In [1]: import numpy as np

In [2]: import numpy.linalg as la

In [3]: np.set_printoptions(suppress=True, linewidth=100)

In [4]: rd = lambda a: np.round(a, 3) + 0

In [5]: M = np.load("dump.npy")

In [6]: M
Out[6]: 
array([[  4.94 ,  -0.121,   1.186,   0.215,  -0.537,   0.112,  -3.156,   8.581,   0.175,  -2.655,
          0.015,  -0.915,  -0.196,   0.862],
       [ -0.645,   0.088,   8.   ,  -0.033,  -0.143,   0.002,   8.953,  -1.088,   0.163,  -5.649,
         -0.254,  -0.152,  -0.417,   0.714],
       [ -2.531,   2.136,  -0.886,   0.086,  -0.228,   0.112,   0.137,  -5.981,   0.043,   7.803,
         -0.075,  -0.194,   0.673,  -0.939],
       [ -0.038,   0.636,  13.377,  -0.032,  -0.146,  -0.129,   0.437,   1.327,  -0.154,  -3.762,
          0.03 ,  -0.203,  -1.204,   0.046],
       [  1.014,  -2.199, -12.882,  -0.214,  -0.723,  -0.109,  -4.551,  -0.511,  -0.185, -13.361,
          0.145,   0.07 ,  -1.497,  -0.267],
       [  0.482,  -0.085,   5.849,   0.082,  -0.054,   0.14 ,   0.592,   8.669,   0.056, -11.736,
          0.015,  -0.416,  -0.39 ,  -0.439],
       [  0.109,  -0.089, -10.574,   0.309,   0.036,   0.003,  -4.919,  -1.389,  -0.143, -14.674,
         -0.083,   0.239,  -1.124,  -0.294],
       [  6.455,  -0.065,   0.147,   0.266,   0.287,   0.094,  -1.611,   0.307,  -0.291,  -9.843,
         -0.217,   0.053,   0.723,  -0.779],
       [ -3.079,  -1.475,   8.668,   0.001,   0.434,  -0.155,  -1.781,   4.943,  -0.284, -11.364,
         -0.044,   1.027,  -0.403,   1.21 ],
       [  1.143,  -3.052,  -2.684,  -0.529,  -0.149,   0.018,   0.113,  -3.861,   0.119, -11.523,
          0.29 ,   0.167,  -1.733,   1.35 ],
       [  0.565,  -0.685,   4.287,  -0.026,   0.658,  -0.133,  -4.288,  -3.103,   0.155, -11.674,
         -0.142,   0.571,  -0.028,  -0.353],
       [  5.131,  -1.191,  -5.433,  -0.052,   0.14 ,  -0.089,   7.809,  -0.728,  -0.086,  16.295,
         -0.066,   0.251,   0.402,   1.229]])

In [7]: rng = np.random.default_rng(7694)

In [8]: out = M + rng.integers(-2, 3, (12, 11)) @ rng.integers(-2, 3, (11, 14))

In [9]: print(rd(out))
[[ -3.06    5.879   8.186  -7.785  -2.537  -7.888  11.844  21.581 -14.825   0.345 -13.985  10.085
   -5.196  -2.138]
 [  3.355   3.088   7.     -5.033  -4.143  -7.998  10.953   4.912  -5.837   3.351  -2.254   3.848
    7.583  -5.286]
 [ -4.531  -0.864   0.114  -6.914   8.772  -1.888   8.137   5.019  -3.957   1.803  -0.075   3.806
   11.673   4.061]
 [  3.962   3.636  24.377  -7.032   3.854  -8.129   4.437  -4.673  -0.154   7.238  -1.97  -14.203
   -1.204  -1.954]
 [ -2.986  -0.199 -24.882  -0.214  -7.723  -1.109  -5.551  -5.511   9.815 -22.361  10.145  -9.93
   13.503   6.733]
 [  4.482 -12.085   2.849   0.082  16.946   7.14   -6.408   4.669  10.056  -7.736   1.015   2.584
    4.61   -2.439]
 [  4.109  -0.089  -4.574   0.309   7.036   4.003  -2.919  -7.389   4.857  -0.674  -1.083   0.239
  -15.124  -2.294]
 [  2.455  -1.065  -0.853  -2.734   6.287   3.094   4.389   5.307  -6.291  -9.843  -2.217   2.053
   14.723   0.221]
 [ -5.079  -5.475   4.668   6.001  -0.566   3.845   3.219  -2.057   0.716 -22.364   4.956   6.027
   -2.403   5.21 ]
 [  3.143   4.948   7.316  -9.529   0.851  -5.982   0.113   2.139  -0.881  -5.523  -0.71  -15.833
    0.267   1.35 ]
 [ -1.435  -0.685  -6.713   4.974  -6.342   1.867 -10.288 -11.103  13.155 -13.674   6.858  -1.429
   -2.028   3.647]
 [ -1.869  -6.191  -8.433  -0.052  14.14   12.911  12.809  10.272  -1.086  19.295  -5.066  20.251
   -3.598  -0.771]]

In [10]: rd(la.svd(out - M, compute_uv=False))
Out[10]: 
array([52.758, 44.482, 38.184, 31.049, 18.156, 14.286, 12.966,  8.596,  6.956,  2.423,  0.935,
        0.   ])

In [11]: la.matrix_rank(out - M, tol=1e-8)
Out[11]: np.int64(11)

In [12]: np.abs(out - M).sum(axis=1)
Out[12]: array([118.,  68.,  73.,  76.,  93.,  79.,  65.,  54.,  61.,  68.,  71.,  93.])

In [13]: out = M / la.norm(M, axis=1, keepdims=True)

In [14]: cov = out @ out.T

In [15]: print(np.argwhere(np.triu(np.abs(cov) > 0.95, 1)))
[[4 6]]

In [16]: rd(la.norm(out, axis=1))
Out[16]: array([1., 1., 1., 1., 1., 1., 1., 1., 1., 1., 1., 1.])

In [17]: T = M.reshape(12, 2, -1)

In [18]: T[:, 0]
Out[18]: 
array([[  4.94 ,  -0.121,   1.186,   0.215,  -0.537,   0.112,  -3.156],
       [ -0.645,   0.088,   8.   ,  -0.033,  -0.143,   0.002,   8.953],
       [ -2.531,   2.136,  -0.886,   0.086,  -0.228,   0.112,   0.137],
       [ -0.038,   0.636,  13.377,  -0.032,  -0.146,  -0.129,   0.437],
       [  1.014,  -2.199, -12.882,  -0.214,  -0.723,  -0.109,  -4.551],
       [  0.482,  -0.085,   5.849,   0.082,  -0.054,   0.14 ,   0.592],
       [  0.109,  -0.089, -10.574,   0.309,   0.036,   0.003,  -4.919],
       [  6.455,  -0.065,   0.147,   0.266,   0.287,   0.094,  -1.611],
       [ -3.079,  -1.475,   8.668,   0.001,   0.434,  -0.155,  -1.781],
       [  1.143,  -3.052,  -2.684,  -0.529,  -0.149,   0.018,   0.113],
       [  0.565,  -0.685,   4.287,  -0.026,   0.658,  -0.133,  -4.288],
       [  5.131,  -1.191,  -5.433,  -0.052,   0.14 ,  -0.089,   7.809]])

In [19]: print(np.swapaxes(T, 1, 2)[6])
[[  0.109  -1.389]
 [ -0.089  -0.143]
 [-10.574 -14.674]
 [  0.309  -0.083]
 [  0.036   0.239]
 [  0.003  -1.124]
 [ -4.919  -0.294]]

In [20]: print(T.shape)
(12, 2, 7)

In [21]: F = np.load("data.npy")

In [22]: print(rd(F))
[[-0.755  0.     0.     0.     0.656  0.     0.     0.     0.     0.     0.   ]
 [ 0.     1.     0.     0.     0.     0.     0.     0.     0.     0.     0.   ]
 [ 0.     0.     1.     0.     0.     0.     0.     0.     0.     0.     0.   ]
 [ 0.     0.     0.     1.     0.     0.     0.     0.     0.     0.     0.   ]
 [-0.656  0.     0.     0.    -0.755  0.     0.     0.     0.     0.     0.   ]
 [ 0.     0.     0.     0.     0.     1.     0.     0.     0.     0.     0.   ]
 [ 0.     0.     0.     0.     0.     0.     1.     0.     0.     0.     0.   ]
 [ 0.     0.     0.     0.     0.     0.     0.     1.     0.     0.     0.   ]
 [ 0.     0.     0.     0.     0.     0.     0.     0.     1.     0.     0.   ]
 [ 0.     0.     0.     0.     0.     0.     0.     0.     0.     1.     0.   ]
 [ 0.     0.     0.     0.     0.     0.     0.     0.     0.     0.     1.   ]]

In [23]: # 10 blocks once reordered

In [24]: print(rd(la.svd(F, compute_uv=False)))
[1. 1. 1. 1. 1. 1. 1. 1. 1. 1. 1.]

In [25]: rd(F.T @ F)
Out[25]: 
array([[1., 0., 0., 0., 0., 0., 0., 0., 0., 0., 0.],
       [0., 1., 0., 0., 0., 0., 0., 0., 0., 0., 0.],
       [0., 0., 1., 0., 0., 0., 0., 0., 0., 0., 0.],
       [0., 0., 0., 1., 0., 0., 0., 0., 0., 0., 0.],
       [0., 0., 0., 0., 1., 0., 0., 0., 0., 0., 0.],
       [0., 0., 0., 0., 0., 1., 0., 0., 0., 0., 0.],
       [0., 0., 0., 0., 0., 0., 1., 0., 0., 0., 0.],
       [0., 0., 0., 0., 0., 0., 0., 1., 0., 0., 0.],
       [0., 0., 0., 0., 0., 0., 0., 0., 1., 0., 0.],
       [0., 0., 0., 0., 0., 0., 0., 0., 0., 1., 0.],
       [0., 0., 0., 0., 0., 0., 0., 0., 0., 0., 1.]])

In [26]: rd(la.pinv(F))
Out[26]: 
array([[-0.755,  0.   ,  0.   ,  0.   , -0.656,  0.   ,  0.   ,  0.   ,  0.   ,  0.   ,  0.   ],
       [ 0.   ,  1.   ,  0.   ,  0.   ,  0.   ,  0.   ,  0.   ,  0.   ,  0.   ,  0.   ,  0.   ],
       [ 0.   ,  0.   ,  1.   ,  0.   ,  0.   ,  0.   ,  0.   ,  0.   ,  0.   ,  0.   ,  0.   ],
       [ 0.   ,  0.   ,  0.   ,  1.   ,  0.   ,  0.   ,  0.   ,  0.   ,  0.   ,  0.   ,  0.   ],
       [ 0.656,  0.   ,  0.   ,  0.   , -0.755,  0.   ,  0.   ,  0.   ,  0.   ,  0.   ,  0.   ],
       [ 0.   ,  0.   ,  0.   ,  0.   ,  0.   ,  1.   ,  0.   ,  0.   ,  0.   ,  0.   ,  0.   ],
       [ 0.   ,  0.   ,  0.   ,  0.   ,  0.   ,  0.   ,  1.   ,  0.   ,  0.   ,  0.   ,  0.   ],
       [ 0.   ,  0.   ,  0.   ,  0.   ,  0.   ,  0.   ,  0.   ,  1.   ,  0.   ,  0.   ,  0.   ],
       [ 0.   ,  0.   ,  0.   ,  0.   ,  0.   ,  0.   ,  0.   ,  0.   ,  1.   ,  0.   ,  0.   ],
       [ 0.   ,  0.   ,  0.   ,  0.   ,  0.   ,  0.   ,  0.   ,  0.   ,  0.   ,  1.   ,  0.   ],
       [ 0.   ,  0.   ,  0.   ,  0.   ,  0.   ,  0.   ,  0.   ,  0.   ,  0.   ,  0.   ,  1.   ]])
